$ python -q
>>> import numpy as np
>>> from numpy import linalg as LA
>>> np.set_printoptions(precision=2, suppress=True, linewidth=100)
>>> arr = np.array([[-1, 1], [2, 1]])
>>> print(arr)
[[-1  1]
 [ 2  1]]
>>> q, V = LA.qr(arr[:, :1])[0], LA.qr(arr[:, 1:])[0]
>>> s = LA.svd(q.T @ V, compute_uv=False)
>>> np.degrees(np.arccos(s.clip(0, 1)))
array([71.57])
>>> s
array([0.32])
>>> print(round(LA.norm(q @ q.T - V @ V.T, 2), 2))
0.95
>>> Y = arr / LA.norm(arr, axis=1, keepdims=True)
>>> cov = Y @ Y.T
>>> np.argwhere(np.triu(np.abs(cov) > 0.95, 1))
array([], shape=(0, 2), dtype=int64)
>>> LA.norm(Y, axis=1)
array([1., 1.])
>>> cov
array([[ 1.  , -0.32],
       [-0.32,  1.  ]])
>>> np.round(np.degrees(np.arccos(np.clip(cov[0, 1], -1, 1))), 2)
np.float64(108.43)
>>> (np.abs(cov) > 0.9).astype(int)
array([[1, 0],
       [0, 1]])
>>> print(cov[0])
[ 1.   -0.32]
>>> A = np.array([[-0.7, 3.3, -1.8, -1.4],
...     [-0.1, 0.0, 0.2, -1.1],
...     [0.3, -0.9, 0.2, 1.2],
...     [-1.8, -1.5, 1.3, -0.6]])
>>> f = np.array([2, 1])
>>> np.cross(A[3, :3], A[0, :3])
array([-1.59, -4.15, -6.99])
>>> np.polyval(f, A[3])
array([-2.6, -2. ,  3.6, -0.2])
>>> np.array([np.convolve(row, f, "same") for row in A])
array([[-1.4,  5.9, -0.3, -4.6],
       [-0.2, -0.1,  0.4, -2. ],
       [ 0.6, -1.5, -0.5,  2.6],
       [-3.6, -4.8,  1.1,  0.1]])
>>> np.convolve(A[3], f)
array([-3.6, -4.8,  1.1,  0.1, -0.6])
>>> print((A + A.T) / 2)
[[-0.7   1.6  -0.75 -1.6 ]
 [ 1.6   0.   -0.35 -1.3 ]
 [-0.75 -0.35  0.2   1.25]
 [-1.6  -1.3   1.25 -0.6 ]]
>>> np.round(np.trace(A), 2)
np.float64(-1.1)
>>> round(float(LA.det(A)), 2)
-1.0
>>> np.allclose(A @ A.T, A.T @ A)
False
>>> (A - A.T) / 2
array([[ 0.  ,  1.7 , -1.05,  0.2 ],
       [-1.7 ,  0.  ,  0.55,  0.2 ],
       [ 1.05, -0.55,  0.  , -0.05],
       [-0.2 , -0.2 ,  0.05,  0.  ]])
>>> print(round(np.log10(LA.cond(A))))
2
>>> np.argsort(-LA.norm(A, axis=0).round(6), kind="stable")[:3]
array([1, 2, 3])
>>> LA.cond(A) > 100
np.False_
>>> LA.matrix_rank(A, rtol=0.1)
np.int64(3)
>>> np.abs(LA.svd(A)[2][-1])
array([0.08, 0.54, 0.82, 0.19])
>>> Y = A / LA.norm(A, axis=1, keepdims=True)
>>> cov = Y @ Y.T
>>> round(np.degrees(np.arccos(np.clip(cov[0, 3], -1, 1))), 2)
np.float64(117.66)
>>> print((cov - 2 * np.eye(4)).round(6).argmax(axis=1))
[1 3 3 1]
>>> LA.norm(Y, axis=1)
array([1., 1., 1., 1.])
>>> np.argwhere(np.triu(np.abs(cov) > 0.95, 1))
array([], shape=(0, 2), dtype=int64)
>>> K = np.load("mat.npy")
>>> print(K)
[[-1.    2.    2.77]
 [-1.    2.    0.62]
 [-1.    2.    1.2 ]
 [-1.    2.   -1.07]
 [-1.    2.    1.28]
 [-1.    2.    0.91]
 [-1.    2.    0.2 ]
 [-1.    2.    0.12]
 [-1.    2.   -0.9 ]
 [-1.    2.    0.19]
 [-1.    2.    0.17]
 [-1.    2.   -1.13]
 [-1.    2.    1.92]
 [-1.    2.   -0.55]
 [-1.    2.   -1.02]
 [-1.    2.    1.12]]
>>> Uu, s, vt = LA.svd(K)
>>> s.round(2) + 0
array([9.1 , 4.34, 0.  ])
>>> np.argmax(s[:-1] / (s[1:] + 1e-6)) + 1
np.int64(2)
>>> Y = Uu[:, :2] @ np.diag(s[:2]) @ vt[:2]
>>> LA.matrix_rank(K, rtol=0.05)
np.int64(2)
>>> np.round(np.abs(K - Y).max(), 2)
np.float64(0.0)
>>> round(float(LA.norm(K - Y) / LA.norm(K)), 2)
0.0
>>> round(float(LA.norm(K - Y, 2)), 2), np.round(s[2], 2)
(0.0, np.float64(0.0))
>>> print(Y)
[[-1.    2.    2.77]
 [-1.    2.    0.62]
 [-1.    2.    1.2 ]
 [-1.    2.   -1.07]
 [-1.    2.    1.28]
 [-1.    2.    0.91]
 [-1.    2.    0.2 ]
 [-1.    2.    0.12]
 [-1.    2.   -0.9 ]
 [-1.    2.    0.19]
 [-1.    2.    0.17]
 [-1.    2.   -1.13]
 [-1.    2.    1.92]
 [-1.    2.   -0.55]
 [-1.    2.   -1.02]
 [-1.    2.    1.12]]
>>> J = np.loadtxt("run2.csv", delimiter=",")
>>> J
array([[ 0.,  1.,  0.,  0.,  0.,  0.],
       [-1.,  0.,  0.,  0.,  0.,  0.],
       [-1.,  1.,  0.,  0.,  0.,  0.],
       [ 0.,  0.,  0.,  1.,  0.,  0.],
       [ 0.,  0., -1.,  0.,  0.,  0.],
       [ 0.,  0., -1.,  1.,  0.,  0.],
       [ 0.,  0.,  0.,  0.,  0.,  1.],
       [ 0.,  0.,  0.,  0., -1.,  0.],
       [ 0.,  0.,  0.,  0., -1.,  1.]])
>>> Y = np.c_[J[:, :5] @ np.array([[0, 5, 2, 1, 5],
...     [3, 4, 0, 4, 2],
...     [5, 1, 5, 1, 4],
...     [5, 1, 0, 3, 3],
...     [5, 0, 4, 2, 0]]), np.array([-2, -1, 2, -2, -2, 2, 2, 1, -2])]
>>> print(Y)
[[ 3.  4.  0.  4.  2. -2.]
 [ 0. -5. -2. -1. -5. -1.]
 [ 3. -1. -2.  3. -3.  2.]
 [ 5.  1.  0.  3.  3. -2.]
 [-5. -1. -5. -1. -4. -2.]
 [ 0.  0. -5.  2. -1.  2.]
 [ 0.  0.  0.  0.  0.  2.]
 [-5.  0. -4. -2.  0.  1.]
 [-5.  0. -4. -2.  0. -2.]]
>>> np.round(LA.lstsq(J, Y[:, 0])[0], 2) + 0
array([0., 3., 5., 5., 5., 0.])
>>> np.round(LA.norm(Y - J @ LA.lstsq(J, Y)[0], axis=0), 2) + 0
array([0.  , 0.  , 0.  , 0.  , 0.  , 5.35])
>>> print(LA.matrix_rank(np.c_[J, Y]))
7
>>> Y = J / LA.norm(J, axis=1, keepdims=True)
>>> cov = Y @ Y.T
>>> cov[0]
array([1.  , 0.  , 0.71, 0.  , 0.  , 0.  , 0.  , 0.  , 0.  ])
>>> LA.norm(Y, axis=1)
array([1., 1., 1., 1., 1., 1., 1., 1., 1.])
>>> cov
array([[1.  , 0.  , 0.71, 0.  , 0.  , 0.  , 0.  , 0.  , 0.  ],
       [0.  , 1.  , 0.71, 0.  , 0.  , 0.  , 0.  , 0.  , 0.  ],
       [0.71, 0.71, 1.  , 0.  , 0.  , 0.  , 0.  , 0.  , 0.  ],
       [0.  , 0.  , 0.  , 1.  , 0.  , 0.71, 0.  , 0.  , 0.  ],
       [0.  , 0.  , 0.  , 0.  , 1.  , 0.71, 0.  , 0.  , 0.  ],
       [0.  , 0.  , 0.  , 0.71, 0.71, 1.  , 0.  , 0.  , 0.  ],
       [0.  , 0.  , 0.  , 0.  , 0.  , 0.  , 1.  , 0.  , 0.71],
       [0.  , 0.  , 0.  , 0.  , 0.  , 0.  , 0.  , 1.  , 0.71],
       [0.  , 0.  , 0.  , 0.  , 0.  , 0.  , 0.71, 0.71, 1.  ]])
>>> J - J[0]
array([[ 0.,  0.,  0.,  0.,  0.,  0.],
       [-1., -1.,  0.,  0.,  0.,  0.],
       [-1.,  0.,  0.,  0.,  0.,  0.],
       [ 0., -1.,  0.,  1.,  0.,  0.],
       [ 0., -1., -1.,  0.,  0.,  0.],
       [ 0., -1., -1.,  1.,  0.,  0.],
       [ 0., -1.,  0.,  0.,  0.,  1.],
       [ 0., -1.,  0.,  0., -1.,  0.],
       [ 0., -1.,  0.,  0., -1.,  1.]])
>>> LA.matrix_rank(J)
np.int64(6)
>>> J.mean(axis=0)
array([-0.22,  0.22, -0.22,  0.22, -0.22,  0.22])
>>> round(LA.norm(J), 2)
np.float64(3.46)
>>> np.abs(J).max()
np.float64(1.0)
>>> np.diff(J, axis=0)
array([[-1., -1.,  0.,  0.,  0.,  0.],
       [ 0.,  1.,  0.,  0.,  0.,  0.],
       [ 1., -1.,  0.,  1.,  0.,  0.],
       [ 0.,  0., -1., -1.,  0.,  0.],
       [ 0.,  0.,  0.,  1.,  0.,  0.],
       [ 0.,  0.,  1., -1.,  0.,  1.],
       [ 0.,  0.,  0.,  0., -1., -1.],
       [ 0.,  0.,  0.,  0.,  0.,  1.]])
>>> J.sum(axis=1)
array([ 1., -1.,  0.,  1., -1.,  0.,  1., -1.,  0.])
>>> J.shape
(9, 6)
>>> J.sum(axis=0)
array([-2.,  2., -2.,  2., -2.,  2.])
>>> feats = np.loadtxt("data.csv", delimiter=",")
>>> feats
array([[0.31, 0.15, 0.31, 0.23],
       [0.07, 0.29, 0.36, 0.29],
       [0.07, 0.2 , 0.4 , 0.33],
       [0.4 , 0.  , 0.2 , 0.4 ]])
>>> x0 = np.array([-1, -2, -2, 1])
>>> target = feats @ x0
>>> target
array([-1.  , -1.07, -0.93, -0.4 ])
>>> LA.solve(feats, target + feats[:, 2])
array([-1., -2., -1.,  1.])
>>> np.round(LA.solve(feats, feats[:, 3]), 2) + 0
array([0., 0., 0., 1.])
>>> LA.solve(feats, -2 * target)
array([ 2.,  4.,  4., -2.])
>>> feats.sum(axis=1)
array([1., 1., 1., 1.])
>>> LA.matrix_power(feats, 100)
array([[0.23, 0.14, 0.31, 0.32],
       [0.23, 0.14, 0.31, 0.32],
       [0.23, 0.14, 0.31, 0.32],
       [0.23, 0.14, 0.31, 0.32]])
>>> p = np.eye(4)[3]
>>> for _ in range(7):
...     p = p @ feats
...     print(p.round(2))
... 
[0.4 0.  0.2 0.4]
[0.3  0.1  0.28 0.32]
[0.24 0.13 0.3  0.32]
[0.23 0.14 0.31 0.32]
[0.23 0.14 0.31 0.32]
[0.23 0.14 0.31 0.32]
[0.23 0.14 0.31 0.32]
>>> mat = np.array([[41, 1, 5], [5, -12, 5], [0, 5, -23]])
>>> hat = np.triu(np.array([[2, 2, 2], [2, 0, 1], [2, 2, 1]]), 1) + np.eye(3)
>>> Y = hat @ mat @ LA.inv(hat)
>>> print(np.trace(Y), np.trace(mat))
6.0 6
>>> hat @ mat - mat @ hat
array([[  10.,  -96., -119.],
       [   0.,   -5.,  -21.],
       [   0.,    0.,   -5.]])
>>> np.round(LA.det(Y), 2)
np.float64(10531.0)
>>> Y
array([[  51., -115.,  -18.],
       [   5.,  -17.,  -11.],
       [   0.,    5.,  -28.]])
